% ipython --no-banner

In [1]: import numpy as np

In [2]: from numpy import linalg as LA

In [3]: np.set_printoptions(precision=2, suppress=True, linewidth=160, sign=" ")

In [4]: def rd(a):
   ...:     return np.round(a, 2) + 0
   ...: 

In [5]: F = np.load("out5.npy")

In [6]: F
Out[6]: 
array([[ 1.  ,  0.2 ,  0.04,  0.01,  0.  ],
       [ 0.2 ,  1.  ,  0.2 ,  0.04,  0.01],
       [ 0.04,  0.2 ,  1.  ,  0.2 ,  0.04],
       [ 0.01,  0.04,  0.2 ,  1.  ,  0.2 ],
       [ 0.  ,  0.01,  0.04,  0.2 ,  1.  ]])

In [7]: # symmetric, so the eigenvalues are real

In [8]: ev, evecs = LA.eigh(F)

In [9]: vec = np.array([-1, 3, -3, 0, -3])

In [10]: (np.sign(evecs[:, -1].round(6)) == np.sign(evecs[0, -1].round(6))).astype(int)
Out[10]: array([ 1,  1,  1,  1,  1])

In [11]: rd(vec @ F @ vec / (vec @ vec)), rd(ev[0]), rd(ev[-1])
Out[11]: (np.float64(0.86), np.float64(0.69), np.float64(1.4))

In [12]: X = np.load("a.npy")

In [13]: X
Out[13]: 
array([[ 3.85, -3.15, -3.22,  0.35, -3.85],
       [ 1.12, -0.56, -0.91, -1.19, -1.61],
       [-3.1 ,  2.5 ,  2.59, -0.15,  3.15],
       [-1.67,  1.41,  1.4 , -0.31,  1.61]])

In [14]: # rows and columns are dependent

In [15]: np.allclose(X[:-1].T @ LA.lstsq(X[:-1].T, X[-1])[0], X[-1])
Out[15]: True

In [16]: np.abs(np.diag(LA.qr(X)[1])) > 1e-9
Out[16]: array([ True,  True, False, False])

In [17]: r = LA.matrix_rank(X)

In [18]: r
Out[18]: np.int64(2)

In [19]: N = LA.svd(X)[2][r:].T

In [20]: [int(LA.matrix_rank(np.delete(X, i, axis=0))) for i in range(4)]
Out[20]: [2, 2, 2, 2]

In [21]: [int(LA.matrix_rank(X[:i])) for i in range(1, len(X) + 1)]
Out[21]: [1, 2, 2, 2]

In [22]: LA.matrix_rank(X.T @ X), LA.matrix_rank(X @ X.T)
Out[22]: (np.int64(2), np.int64(2))

In [23]: np.allclose(X @ N, 0)
Out[23]: True

In [24]: rd(X @ N)
Out[24]: 
array([[ 0.,  0.,  0.],
       [ 0.,  0.,  0.],
       [ 0.,  0.,  0.],
       [ 0.,  0.,  0.]])

In [25]: LA.matrix_rank(X, rtol=0.1)
Out[25]: np.int64(2)

In [26]: LA.cond(X) > 100
Out[26]: np.True_

In [27]: np.argsort(-LA.norm(X, axis=0).round(6), kind="stable")[:3]
Out[27]: array([ 4,  0,  2])

In [28]: M2 = np.array([[1, 0, 2], [0, 1, 1]])

In [29]: Z = np.kron(M2, X)

In [30]: Z.shape
Out[30]: (8, 15)

In [31]: rd(LA.norm(Z, 2)), rd(LA.norm(M2, 2) * LA.norm(X, 2))
Out[31]: (np.float64(24.05), np.float64(24.05))

In [32]: m1 = np.load("block19.npy")

In [33]: m1
Out[33]: 
array([[-9,  2,  0,  0],
       [-3, -9,  0,  0],
       [ 0,  0, -9,  2],
       [ 0,  0, -3, -9]])

In [34]: blk = np.stack([m1, -1 * m1, m1[::-1]])

In [35]: blk.shape
Out[35]: (3, 4, 4)

In [36]: np.einsum("bij,cij->bc", blk, blk)
Out[36]: 
array([[ 350, -350,    0],
       [-350,  350,    0],
       [   0,    0,  350]])

In [37]: (blk @ m1.T).shape
Out[37]: (3, 4, 4)

In [38]: LA.matrix_rank(blk)
Out[38]: array([ 4,  4,  4])

In [39]: rd(LA.norm(blk, axis=(1, 2)))
Out[39]: array([ 18.71,  18.71,  18.71])

In [40]: M2 = np.array([[-1, -7], [8, 1]])

In [41]: feats = np.tile(M2, (2, 2))

In [42]: feats
Out[42]: 
array([[-1, -7, -1, -7],
       [ 8,  1,  8,  1],
       [-1, -7, -1, -7],
       [ 8,  1,  8,  1]])

In [43]: M2 = feats[0, 0] * feats[1:] - np.outer(feats[1:, 0], feats[0])

In [44]: M2
Out[44]: 
array([[  0,  55,   0,  55],
       [  0,   0,   0,   0],
       [  0,  55,   0,  55]])

In [45]: LA.matrix_rank(M2), LA.matrix_rank(feats)
Out[45]: (np.int64(1), np.int64(2))

In [46]: r = LA.matrix_rank(feats)

In [47]: r
Out[47]: np.int64(2)

In [48]: N = LA.svd(feats)[2][r:].T

In [49]: [int(LA.matrix_rank(feats[:i])) for i in range(1, len(feats) + 1)]
Out[49]: [1, 2, 2, 2]

In [50]: rd(N @ N.T)
Out[50]: 
array([[ 0.5,  0. , -0.5,  0. ],
       [ 0. ,  0.5,  0. , -0.5],
       [-0.5,  0. ,  0.5,  0. ],
       [ 0. , -0.5,  0. ,  0.5]])

In [51]: rd(feats @ N)
Out[51]: 
array([[ 0.,  0.],
       [ 0.,  0.],
       [ 0.,  0.],
       [ 0.,  0.]])

In [52]: N.shape
Out[52]: (4, 2)

In [53]: M2 = np.array([[3, 1, 1], [3, 3, 3], [2, 0, 0], [3, 5, 0]])

In [54]: np.vstack([feats, M2.T]).shape
Out[54]: (7, 4)

In [55]: np.einsum("ij->j", feats)
Out[55]: array([ 14, -12,  14, -12])

In [56]: feats @ M2
Out[56]: 
array([[-47, -57, -22],
       [ 46,  16,  11],
       [-47, -57, -22],
       [ 46,  16,  11]])

In [57]: LA.matrix_rank(feats @ M2)
Out[57]: np.int64(2)

In [58]: np.einsum("ik,kj->ji", feats, M2)
Out[58]: 
array([[-47,  46, -47,  46],
       [-57,  16, -57,  16],
       [-22,  11, -22,  11]])

In [59]: M = np.load("case16.npy")

In [60]: M
Out[60]: 
array([[ 1. , -0.7, -1.6,  0.9,  0.1, -1.3, -0.3, -0.9],
       [ 0.8,  1.5, -1.1, -0.5,  0.6, -0.9, -1.6, -0.4],
       [-3.5,  4. , -7. ,  3. ,  8.5, -6.5, -8. , 10.5],
       [ 0.8, -0.4, -1.3,  0.5, -1.3,  0.3, -0.5, -0.4],
       [-0.5, -0.7,  0.2,  0.6,  1.5,  0.3,  0. ,  1.7],
       [-0.9,  1.6, -0.1,  1. , -1. ,  0. ,  1.5, -0.1],
       [-0.6,  1.1, -0.7,  0.1, -1. , -1.3, -0.6, -0.7],
       [-0.5,  0.6, -0.9,  0.4, -0.1,  0. ,  1.5, -1.2],
       [-1.2, -0.6,  0.2,  1.2,  0. , -1.2,  0. , -0.7],
       [-0.8,  0.1,  1.8,  2.3,  0.3,  0.3,  1. , -0.4],
       [-0.4,  0.5,  0.8,  0.7, -0.1, -0.9,  0.2,  1.6],
       [-0.5, -0.9,  1.2,  0.3,  0.8,  1.6,  0.5,  0.5]])

In [61]: M2 = np.c_[M[:, :7] @ np.array([[2, 0, 1, -1, 2, -2, 2],
    ...:     [0, -1, -2, -2, -2, -2, 1],
    ...:     [0, 2, -1, 0, -1, 0, 2],
    ...:     [-2, 2, -1, 0, 0, -1, -1],
    ...:     [-2, 2, -1, 2, 2, 0, 2],
    ...:     [-1, -1, 0, -1, 2, 1, -1],
    ...:     [-1, -2, 2, 0, 2, 1, 1]]), np.array([0, 5, 3, -1, 3, 2, -4, -3, 4, 5, -1, 2])]

In [62]: rd(M2)
Out[62]: 
array([[  1.6,   1.4,   2.4,   1.9,   2. ,  -3.1,  -1.6,   0. ],
       [  3.9,   0.6,  -4.4,  -1.7,  -4.1,  -6.6,   1.9,   5. ],
       [-15.5,  27.5, -32. ,  19. , -20. , -18.5,  -4.5,   3. ],
       [  3.4,  -3.1,   2.7,  -2.9,   0.7,  -1.5,  -5.3,  -1. ],
       [ -5.5,   5. ,  -1.4,   4.6,   3.8,   2.1,   0.8,   3. ],
       [ -3.3,  -4.8,  -1. ,  -4.3,  -3.9,  -0.9,  -1.9,   2. ],
       [  2.5,  -1.8,  -2.4,  -2.3,  -8.5,  -3. ,  -2.9,  -4. ],
       [ -3.1,  -4.8,   1.9,  -0.9,   1.5,   0.9,  -1.3,  -3. ],
       [ -3.6,   4.6,  -1.4,   3.6,  -3.8,   1.2,  -2.6,   4. ],
       [ -8.1,   6.4,  -3.4,   0.9,  -0.4,   0.4,   1.1,   5. ],
       [ -1.3,   2.8,  -2.4,   0.1,  -4.2,  -1.6,   1.5,  -1. ],
       [ -5.3,   2.9,   0. ,   2.3,   5.4,   4.6,   0.7,   2. ]])

In [63]: rd(LA.lstsq(M, M2[:, 0])[0])
Out[63]: array([ 2.,  0.,  0., -2., -2., -1., -1.,  0.])

In [64]: rd(LA.norm(LA.qr(M)[0].T @ M2, axis=0) ** 2 / ((M2 ** 2).sum(axis=0) + 1e-12))
Out[64]: array([ 1.  ,  1.  ,  1.  ,  1.  ,  1.  ,  1.  ,  1.  ,  0.65])

In [65]: def softmax(z):
    ...:     e = np.exp(z - z.max(axis=-1, keepdims=True))
    ...:     return e / e.sum(axis=-1, keepdims=True)
    ...: 

In [66]: rd(softmax(M[6]))
Out[66]: array([ 0.08,  0.44,  0.07,  0.16,  0.05,  0.04,  0.08,  0.07])

In [67]: scores = M @ M.T / np.sqrt(8)

In [68]: rd(softmax(scores)[6] @ M)
Out[68]: array([-1.9 ,  2.38, -3.9 ,  1.75,  4.19, -3.72, -4.21,  5.18])

In [69]: softmax(scores).round(6).argmax(axis=1)
Out[69]: array([  2,   2,   2,   3,   2,   5,   2,   7,   8,   9,   2,  11])

In [70]: Q, evecs = LA.qr(M[:, :7])[0], LA.qr(M[:, 7:])[0]

In [71]: sig = LA.svd(Q.T @ evecs, compute_uv=False)

In [72]: rd(LA.norm(Q @ Q.T - evecs @ evecs.T, 2))
Out[72]: np.float64(1.0)

In [73]: rd(sig)
Out[73]: array([ 0.97])

In [74]: (sig > 0.9).sum()
Out[74]: np.int64(1)

In [75]: mat = np.array([[1, 0, 0, 0, 0, 0, 0, 0],
    ...:     [1, 1, 0, 0, 0, 0, 0, 0],
    ...:     [2, 2, 1, 0, 0, 0, 0, 0],
    ...:     [0, 2, -2, 1, 0, 0, 0, 0],
    ...:     [-2, -2, 1, 2, 1, 0, 0, 0],
    ...:     [-1, -1, 0, 0, 1, 1, 0, 0],
    ...:     [-2, 1, 2, 1, -1, 0, 1, 0],
    ...:     [2, 1, 0, 0, -1, -2, 1, 1]])

In [76]: mat.shape
Out[76]: (8, 8)

In [77]: np.unravel_index(np.abs(mat).argmax(), mat.shape)
Out[77]: (np.int64(2), np.int64(0))

In [78]: np.count_nonzero(mat)
Out[78]: np.int64(30)

In [79]: np.abs(mat).max()
Out[79]: np.int64(2)

In [80]: mat[:, 8]
Traceback (most recent call last):
  Cell In[80], line 1
    mat[:, 8]
IndexError: index 8 is out of bounds for axis 1 with size 8


In [81]: mat - mat[0]
Out[81]: 
array([[ 0,  0,  0,  0,  0,  0,  0,  0],
       [ 0,  1,  0,  0,  0,  0,  0,  0],
       [ 1,  2,  1,  0,  0,  0,  0,  0],
       [-1,  2, -2,  1,  0,  0,  0,  0],
       [-3, -2,  1,  2,  1,  0,  0,  0],
       [-2, -1,  0,  0,  1,  1,  0,  0],
       [-3,  1,  2,  1, -1,  0,  1,  0],
       [ 1,  1,  0,  0, -1, -2,  1,  1]])

In [82]: LA.rank(mat)
Traceback (most recent call last):
  Cell In[82], line 1
    LA.rank(mat)
AttributeError: module 'numpy.linalg' has no attribute 'rank'


In [83]: rd(LA.norm(mat))
Out[83]: np.float64(7.94)

In [84]: np.diff(mat, axis=0)
Out[84]: 
array([[ 0,  1,  0,  0,  0,  0,  0,  0],
       [ 1,  1,  1,  0,  0,  0,  0,  0],
       [-2,  0, -3,  1,  0,  0,  0,  0],
       [-2, -4,  3,  1,  1,  0,  0,  0],
       [ 1,  1, -1, -2,  0,  1,  0,  0],
       [-1,  2,  2,  1, -2, -1,  1,  0],
       [ 4,  0, -2, -1,  0, -2,  0,  1]])
